>>> import numpy as np
>>> from numpy import linalg as LA
>>> np.set_printoptions(suppress=True, linewidth=200)
>>> rng = np.random.default_rng(96)
>>> ang = rng.uniform(0, 2 * np.pi, 22)
>>> q, _ = LA.qr(np.array([[-1.8, 0.3],
...     [-0.8, -0.3],
...     [-1.7, 0.6],
...     [0.4, -0.4],
...     [-1.8, 0.5],
...     [0.0, 0.0]]))
>>> feats = 3 * np.c_[np.cos(ang), np.sin(ang)] @ q.T
>>> feats.round(2)
array([[ 0.8 ,  2.41, -0.75,  1.4 , -0.15,  0.  ],
       [ 0.75,  2.4 , -0.8 ,  1.42, -0.2 ,  0.  ],
       [ 1.79,  1.41,  1.24,  0.08,  1.5 ,  0.  ],
       [ 1.65,  0.6 ,  1.66, -0.47,  1.71,  0.  ],
       [ 1.77,  1.2 ,  1.37, -0.08,  1.58,  0.  ],
       [ 1.21,  2.44, -0.25,  1.2 ,  0.33,  0.  ],
       [-1.73, -1.91, -0.8 , -0.49, -1.21,  0.  ],
       [-1.5 , -0.17, -1.79,  0.72, -1.73,  0.  ],
       [-1.11,  0.63, -1.87,  1.11, -1.63,  0.  ],
       [-0.76, -2.4 ,  0.79, -1.42,  0.19,  0.  ],
       [-0.14,  1.84, -1.52,  1.5 , -1.02,  0.  ],
       [-1.21, -2.44,  0.25, -1.19, -0.33,  0.  ],
       [-1.55, -2.26, -0.31, -0.86, -0.82,  0.  ],
       [ 1.51,  0.19,  1.78, -0.71,  1.73,  0.  ],
       [-1.35,  0.18, -1.85,  0.9 , -1.71,  0.  ],
       [ 1.71,  1.99,  0.71,  0.57,  1.14,  0.  ],
       [ 1.19, -0.48,  1.87, -1.04,  1.66,  0.  ],
       [-1.42, -2.36, -0.08, -1.01, -0.62,  0.  ],
       [ 1.79,  1.54,  1.15,  0.17,  1.45,  0.  ],
       [ 1.39,  2.38,  0.02,  1.05,  0.57,  0.  ],
       [ 1.45,  0.04,  1.81, -0.79,  1.73,  0.  ],
       [-1.73, -0.92, -1.52,  0.27, -1.66,  0.  ]])
>>> # looks like rank 2
>>> U, s, vt = LA.svd(feats)
>>> evecs = vt[:(s > 1e-8).sum()]
>>> x0 = feats[10] + 3 * feats[13] + rng.integers(2) * np.eye(6)[5]
>>> print(x0.round(2))
[ 4.39  2.4   3.82 -0.63  4.19  0.  ]
>>> np.round(np.diag(evecs.T @ evecs), 2)
array([0.36, 0.67, 0.39, 0.25, 0.33, 0.  ])
>>> print(LA.matrix_rank(np.vstack([feats, x0])))
2
>>> ang = np.radians(120)
>>> r_ = np.eye(6)
>>> r_[0, 0] = r_[4, 4] = np.cos(ang)
>>> r_[0, 4], r_[4, 0] = -np.sin(ang), np.sin(ang)
>>> r_.round(2)
array([[-0.5 ,  0.  ,  0.  ,  0.  , -0.87,  0.  ],
       [ 0.  ,  1.  ,  0.  ,  0.  ,  0.  ,  0.  ],
       [ 0.  ,  0.  ,  1.  ,  0.  ,  0.  ,  0.  ],
       [ 0.  ,  0.  ,  0.  ,  1.  ,  0.  ,  0.  ],
       [ 0.87,  0.  ,  0.  ,  0.  , -0.5 ,  0.  ],
       [ 0.  ,  0.  ,  0.  ,  0.  ,  0.  ,  1.  ]])
>>> out = feats @ r_.T
>>> np.allclose(feats @ feats.T, out @ out.T)
True
>>> print(np.round(LA.svd(feats, compute_uv=False), 2) + 0, np.round(LA.svd(out, compute_uv=False), 2) + 0)
[11.05  8.71  0.    0.    0.    0.  ] [11.05  8.71  0.    0.    0.    0.  ]
